$ python -q
>>> import numpy as np
>>> np.set_printoptions(precision=1, suppress=True, linewidth=100, floatmode="fixed")
>>> X = np.loadtxt("layer1.csv", delimiter=",")
>>> print(X)
[[0.5 0.0 0.5]
 [0.1 0.4 0.4]
 [0.2 0.5 0.2]]
>>> vals, V = np.linalg.eig(X)
>>> print(np.round(X @ V[:, 0] - vals[0] * V[:, 0], 1) + 0)
[0.0 0.0 0.0]
>>> np.sort(np.linalg.eigvals(X.T))
array([-0.2,  0.4,  1.0])
>>> arr = np.loadtxt("sample16.csv", delimiter=",")
>>> arr
array([[ 0.0,  0.0,  0.0,  0.0,  0.0,  0.0],
       [ 0.0,  0.0,  0.0,  1.0,  0.0,  0.0],
       [ 0.0,  0.0,  0.0,  0.0,  0.0,  2.0],
       [ 0.0,  0.0,  0.0,  0.0,  0.0,  0.0],
       [ 0.0, -1.0,  0.0,  0.0,  0.0,  0.0],
       [ 1.0,  0.0,  0.0,  0.0,  0.0,  0.0]])
>>> print(np.linalg.norm(arr, axis=0))
[1.0 1.0 0.0 1.0 0.0 2.0]
>>> arr[:, 3] @ arr[:, 0]
np.float64(0.0)
>>> U, sv, VT = np.linalg.svd(arr)
>>> V = VT[:(sv > 1e-8).sum()]
>>> rng = np.random.default_rng(23400)
>>> vec = arr[5] + 4 * arr[2] + rng.integers(2) * np.eye(6)[1]
>>> vec
array([1.0, 1.0, 0.0, 0.0, 0.0, 8.0])
>>> np.diag(V.T @ V)
array([1.0, 1.0, 0.0, 1.0, 0.0, 1.0])
>>> np.linalg.matrix_rank(np.vstack([arr, vec]))
np.int64(4)
>>> V.T @ V
array([[1.0, 0.0, 0.0, 0.0, 0.0, 0.0],
       [0.0, 1.0, 0.0, 0.0, 0.0, 0.0],
       [0.0, 0.0, 0.0, 0.0, 0.0, 0.0],
       [0.0, 0.0, 0.0, 1.0, 0.0, 0.0],
       [0.0, 0.0, 0.0, 0.0, 0.0, 0.0],
       [0.0, 0.0, 0.0, 0.0, 0.0, 1.0]])
>>> print(round(float(np.linalg.norm(vec - V.T @ V @ vec)), 1))
0.0
>>> rk = np.linalg.matrix_rank(arr)
>>> rk
np.int64(4)
>>> N = np.linalg.svd(arr)[2][rk:].T
>>> print(np.allclose(arr @ N, 0))
True
>>> [int(np.linalg.matrix_rank(np.delete(arr, i, axis=0))) for i in range(6)]
[4, 3, 3, 4, 3, 3]
>>> [int(np.linalg.matrix_rank(arr[:, :j + 1])) for j in range(6)]
[1, 2, 2, 3, 3, 4]
>>> [int(np.linalg.matrix_rank(arr[:i])) for i in range(1, len(arr) + 1)]
[0, 1, 2, 2, 3, 4]
>>> data = np.load("data.npy")
>>> data
array([[-2.0,  1.0,  1.0,  1.0,  1.0,  1.0],
       [ 1.0, -2.0,  1.0,  1.0,  1.0,  1.0],
       [ 1.0,  1.0, -2.0,  1.0,  1.0,  1.0],
       [ 1.0,  1.0,  1.0, -2.0,  1.0,  1.0],
       [ 1.0,  1.0,  1.0,  1.0, -2.0,  1.0],
       [ 1.0,  1.0,  1.0,  1.0,  1.0, -2.0]])
>>> vec = np.array([2, 3, 3, 3, 1, -2])
>>> h1 = np.maximum(data @ vec, 0)
>>> print(np.maximum(data @ (3 * vec), 0))
[12.0  3.0  3.0  3.0 21.0 48.0]
>>> np.tanh(data @ vec)
array([1.0, 0.8, 0.8, 0.8, 1.0, 1.0])
>>> h1
array([ 4.0,  1.0,  1.0,  1.0,  7.0, 16.0])
>>> np.round(np.linalg.eigvalsh(data).min(), 1)
np.float64(-3.0)
>>> J = 4 * np.eye(3) + np.eye(3, k=1)
>>> J
array([[4.0, 1.0, 0.0],
       [0.0, 4.0, 1.0],
       [0.0, 0.0, 4.0]])
>>> # triangular: eigenvalues sit on the diagonal
>>> round(float(np.linalg.norm(J[2], 1)), 1), np.round(np.linalg.norm(J[2], np.inf), 1)
(4.0, np.float64(4.0))
>>> np.round(np.linalg.norm(J[2] - J[0]), 1)
np.float64(5.7)
>>> round(np.linalg.norm(J) ** 2 / np.linalg.norm(J, 2) ** 2, 1)
np.float64(2.2)
>>> round(np.linalg.norm(J, 1), 1), round(float(np.linalg.norm(J, np.inf)), 1)
(np.float64(5.0), 5.0)
>>> round(float(np.linalg.norm(J, 2)), 1)
4.7
>>> r0, g = J[0], J[2]
>>> print(r0 @ r0)
17.0
>>> pr = (r0 @ g) / (r0 @ r0) * r0
>>> g - pr
array([0.0, 0.0, 4.0])
>>> np.linalg.matrix_rank(np.outer(r0, g))
np.int64(1)
>>> print(np.round(np.linalg.norm(r0 + g) ** 2 + np.linalg.norm(r0 - g) ** 2, 1))
66.0
>>> np.outer(r0, g)
array([[ 0.0,  0.0, 16.0],
       [ 0.0,  0.0,  4.0],
       [ 0.0,  0.0,  0.0]])
>>> m1 = np.loadtxt("m.csv", delimiter=",")
>>> m1
array([[ 1.0,  0.0,  0.0,  0.0],
       [ 0.0,  0.7,  0.0, -0.7],
       [ 0.0,  0.0,  1.0,  0.0],
       [ 0.0,  0.7,  0.0,  0.7]])
>>> # columns are unit length and at right angles
>>> M2 = np.linalg.inv(m1)
>>> np.round(np.linalg.slogdet(m1)[0], 1)
np.float64(1.0)
>>> np.linalg.inv(M2)
array([[ 1.0,  0.0,  0.0,  0.0],
       [ 0.0,  0.7,  0.0, -0.7],
       [ 0.0,  0.0,  1.0,  0.0],
       [ 0.0,  0.7,  0.0,  0.7]])
>>> print(np.allclose(M2, m1.T))
True
>>> np.linalg.det(m1) * M2
array([[ 1.0,  0.0,  0.0,  0.0],
       [ 0.0,  0.7,  0.0,  0.7],
       [ 0.0,  0.0,  1.0,  0.0],
       [ 0.0, -0.7,  0.0,  0.7]])
